$ ipython --no-banner

In [1]: import numpy as np

In [2]: import numpy.linalg as la

In [3]: np.set_printoptions(precision=2, suppress=True, linewidth=140, floatmode="fixed")

In [4]: X = np.load("run4.npy")

In [5]: X
Out[5]: 
array([[-0.53, -1.23,  0.99,  0.90],
       [-1.20,  0.20, -0.10, -0.30],
       [-0.50, -1.20,  1.00,  0.90]])

In [6]: la.matrix_rank(X, rtol=0.1)
Out[6]: np.int64(2)

In [7]: la.cond(X) > 100
Out[7]: np.True_

In [8]: [round(float(x), 2) for x in la.svd(X, compute_uv=False)[:3]]
Out[8]: [2.66, 1.26, 0.02]

In [9]: np.argsort(-la.norm(X, axis=0).round(6), kind="stable")[:3]
Out[9]: array([1, 2, 0])

In [10]: la.norm(X, axis=1).argmax()
Out[10]: np.int64(0)

In [11]: round(la.norm(X) ** 2 / la.norm(X, 2) ** 2, 2)
Out[11]: np.float64(1.22)

In [12]: rng = np.random.default_rng(621)

In [13]: B = X + rng.integers(-2, 3, (3, 2)) @ rng.integers(-2, 3, (2, 4))

In [14]: B
Out[14]: 
array([[ 0.47, -0.23,  2.99,  2.90],
       [-2.20, -0.80, -2.10, -2.30],
       [-4.50, -5.20, -7.00,  0.90]])

In [15]: la.matrix_rank(B - X, tol=1e-8)
Out[15]: np.int64(2)

In [16]: np.abs(B - X).sum(axis=1)
Out[16]: array([ 6.00,  6.00, 16.00])

In [17]: A = np.load("test14.npy")

In [18]: A
Out[18]: 
array([[  1,  -3, -12],
       [ -2,  -3, -12],
       [  3,   2,   8]])

In [19]: B = A[0, 0] * A[1:] - np.outer(A[1:, 0], A[0])

In [20]: B
Out[20]: 
array([[  0,  -9, -36],
       [  0,  11,  44]])

In [21]: A[:, 0] / A[0, 0]
Out[21]: array([ 1.00, -2.00,  3.00])

In [22]: la.matrix_rank(B), la.matrix_rank(A)
Out[22]: (np.int64(1), np.int64(2))

In [23]: np.einsum("ii->", A)
Out[23]: np.int64(6)

In [24]: round(float(la.det(2 * A)), 2), round(la.det(A), 2)
Out[24]: (-0.0, np.float64(-0.0))

In [25]: round(la.det(A[::-1]), 2)
Out[25]: np.float64(0.0)

In [26]: r0, g = A[2], A[0]

In [27]: r0 @ g
Out[27]: np.int64(-99)

In [28]: r0 @ r0
Out[28]: np.int64(77)

In [29]: pr = (r0 @ g) / (r0 @ r0) * r0

In [30]: la.matrix_rank(np.outer(r0, g))
Out[30]: np.int64(1)

In [31]: np.round(la.norm(r0 + g) ** 2 + la.norm(r0 - g) ** 2, 2)
Out[31]: np.float64(462.0)

In [32]: F = rng.normal(size=(19, 3)) + 20 * np.array([8, 1, 1])

In [33]: F
Out[33]: 
array([[158.44,  18.94,  19.89],
       [159.84,  20.80,  21.18],
       [161.16,  21.20,  20.12],
       [159.54,  21.36,  20.95],
       [160.63,  19.99,  18.35],
       [159.54,  20.00,  20.53],
       [160.37,  18.64,  20.07],
       [161.74,  21.88,  20.95],
       [160.37,  22.41,  20.18],
       [159.51,  20.12,  18.55],
       [157.51,  19.61,  18.53],
       [159.91,  20.72,  20.87],
       [157.69,  21.92,  18.98],
       [158.65,  20.30,  19.91],
       [159.35,  21.83,  21.39],
       [159.10,  20.94,  20.71],
       [161.67,  20.33,  19.55],
       [161.54,  17.82,  18.90],
       [159.59,  17.66,  19.17]])

In [34]: B = np.array([[2, -3], [1, 1], [-2, 2]])

In [35]: la.matrix_rank(F @ B)
Out[35]: np.int64(2)

In [36]: la.matrix_rank(np.vstack([F, B.T]))
Out[36]: np.int64(3)

In [37]: np.einsum("ij->j", F)
Out[37]: array([3036.16,  386.48,  378.79])

In [38]: C = F[[5, 3]].astype(float)

In [39]: for _ in range(7):
    ...:     idx = la.norm(F[:, None] - C, axis=-1).argmin(axis=1)
    ...:     C = np.array([F[idx == j].mean(axis=0) for j in range(2)])
    ...: 

In [40]: idx
Out[40]: array([0, 1, 1, 1, 0, 0, 0, 1, 1, 0, 0, 1, 1, 0, 1, 1, 0, 0, 0])

In [41]: C[1] - C[0]
Out[41]: array([0.11, 2.11, 1.25])

In [42]: np.abs(C[1] - C[0]).argmax()
Out[42]: np.int64(1)

In [43]: dist = la.norm(F[:, None] - F[None], axis=-1)

In [44]: dist.shape
Out[44]: (19, 19)

In [45]: np.flatnonzero(dist[18] < dist.mean() / 2)
Out[45]: array([18])

In [46]: dist[:5, :5]
Out[46]: 
array([[0.00, 2.66, 3.54, 2.86, 2.88],
       [2.66, 0.00, 1.74, 0.68, 3.05],
       [3.54, 1.74, 0.00, 1.82, 2.21],
       [2.86, 0.68, 1.82, 0.00, 3.14],
       [2.88, 3.05, 2.21, 3.14, 0.00]])

In [47]: (dist + 1e9 * np.eye(19)).round(6).argmin(axis=1)
Out[47]: array([13, 11, 16, 15,  9, 11, 18,  2,  2,  4,  0,  1, 13, 15,  3,  3,  2,  6,  6])

In [48]: dist[18].round(6).argsort(kind="stable")[:4]
Out[48]: array([18,  6,  0, 17])

In [49]: np.unravel_index(dist.round(6).argmax(), dist.shape)
Out[49]: (np.int64(12), np.int64(17))

In [50]: la.matrix_rank(dist ** 2)
Out[50]: np.int64(5)

In [51]: B = np.array([[-2, -1], [-1, 2]])

In [52]: m1 = np.kron(np.eye(2, dtype=int), B)

In [53]: m1
Out[53]: 
array([[-2, -1,  0,  0],
       [-1,  2,  0,  0],
       [ 0,  0, -2, -1],
       [ 0,  0, -1,  2]])

In [54]: # 2 groups of indices that never mix

In [55]: m1 @ m1
Out[55]: 
array([[5, 0, 0, 0],
       [0, 5, 0, 0],
       [0, 0, 5, 0],
       [0, 0, 0, 5]])

In [56]: np.sort(la.eigvals(m1).real)
Out[56]: array([-2.24, -2.24,  2.24,  2.24])

In [57]: np.flatnonzero(la.matrix_power((m1 != 0) + (m1.T != 0) + np.eye(4), 4)[0])
Out[57]: array([0, 1])

In [58]: x = np.array([0, 1, 2, 0])

In [59]: h = np.maximum(m1 @ x, 0)

In [60]: np.tanh(m1 @ x)
Out[60]: array([-0.76,  0.96, -1.00, -0.96])

In [61]: m1 * (h > 1e-9)[:, None]
Out[61]: 
array([[ 0,  0,  0,  0],
       [-1,  2,  0,  0],
       [ 0,  0,  0,  0],
       [ 0,  0,  0,  0]])

In [62]: h
Out[62]: array([0, 2, 0, 0])

In [63]: np.maximum(m1 @ (3 * x), 0)
Out[63]: array([0, 6, 0, 0])

In [64]: vals, vecs = la.eigh(m1)

In [65]: x = np.array([-5, 9, 6, -6])

In [66]: round(float(x @ m1 @ x / (x @ x)), 2), np.round(vals[0], 2), round(float(vals[-1]), 2)
Out[66]: (1.54, np.float64(-2.24), 2.24)

In [67]: np.abs(m1).sum(axis=1).max(), round(float(np.abs(vals).max()), 2)
Out[67]: (np.int64(3), 2.24)

In [68]: vecs * np.maximum(vals, 0) @ vecs.T
Out[68]: 
array([[ 0.12, -0.50,  0.00,  0.00],
       [-0.50,  2.12,  0.00,  0.00],
       [ 0.00,  0.00,  0.12, -0.50],
       [ 0.00,  0.00, -0.50,  2.12]])

In [69]: la.eigvalsh(m1[1:, 1:])
Out[69]: array([-2.24,  2.00,  2.24])

In [70]: Q, Rm = la.qr(m1)

In [71]: np.round(abs(Rm[0, 0]), 2), np.round(la.norm(m1[:, 0]), 2)
Out[71]: (np.float64(2.24), np.float64(2.24))

In [72]: Rm.round(2) + 0
Out[72]: 
array([[2.24, 0.00, 0.00, 0.00],
       [0.00, 2.24, 0.00, 0.00],
       [0.00, 0.00, 2.24, 0.00],
       [0.00, 0.00, 0.00, 2.24]])

In [73]: np.round(Q.T @ Q, 2) + 0
Out[73]: 
array([[1.00, 0.00, 0.00, 0.00],
       [0.00, 1.00, 0.00, 0.00],
       [0.00, 0.00, 1.00, 0.00],
       [0.00, 0.00, 0.00, 1.00]])

In [74]: np.allclose(Rm.T @ Rm, m1.T @ m1)
Out[74]: True

In [75]: np.abs(np.diag(Rm))
Out[75]: array([2.24, 2.24, 2.24, 2.24])

In [76]: Q.shape, Rm.shape
Out[76]: ((4, 4), (4, 4))

In [77]: J = np.load("w.npy")

In [78]: J
Out[78]: 
array([[-0.99, -1.10, 15.61],
       [ 1.29, -0.60, -1.92],
       [ 1.59, -1.56,  3.92],
       [ 2.19, -1.17, -3.60],
       [ 2.36, -0.03, -3.73],
       [ 0.92, -0.14,  6.94],
       [ 1.74,  0.47, -3.00],
       [-0.05,  0.60, -1.16],
       [ 0.06, -1.35,  1.76],
       [-3.49,  0.61,  7.50],
       [ 1.66, -0.55, -3.15]])

In [79]: idx = J[:, 0] > np.median(J[:, 0])

In [80]: r0 = J[idx].mean(axis=0) - J[~idx].mean(axis=0)

In [81]: ((J - J.mean(axis=0)) @ r0 > 0).astype(int)
Out[81]: array([0, 1, 0, 1, 1, 0, 1, 1, 0, 0, 1])

In [82]: r0
Out[82]: array([ 2.28, -0.24, -6.70])

In [83]: idx.astype(int)
Out[83]: array([0, 0, 1, 1, 1, 0, 1, 0, 0, 0, 1])

In [84]: round((((J - J.mean(axis=0)) @ r0 > 0) == idx).mean(), 2)
Out[84]: np.float64(0.73)
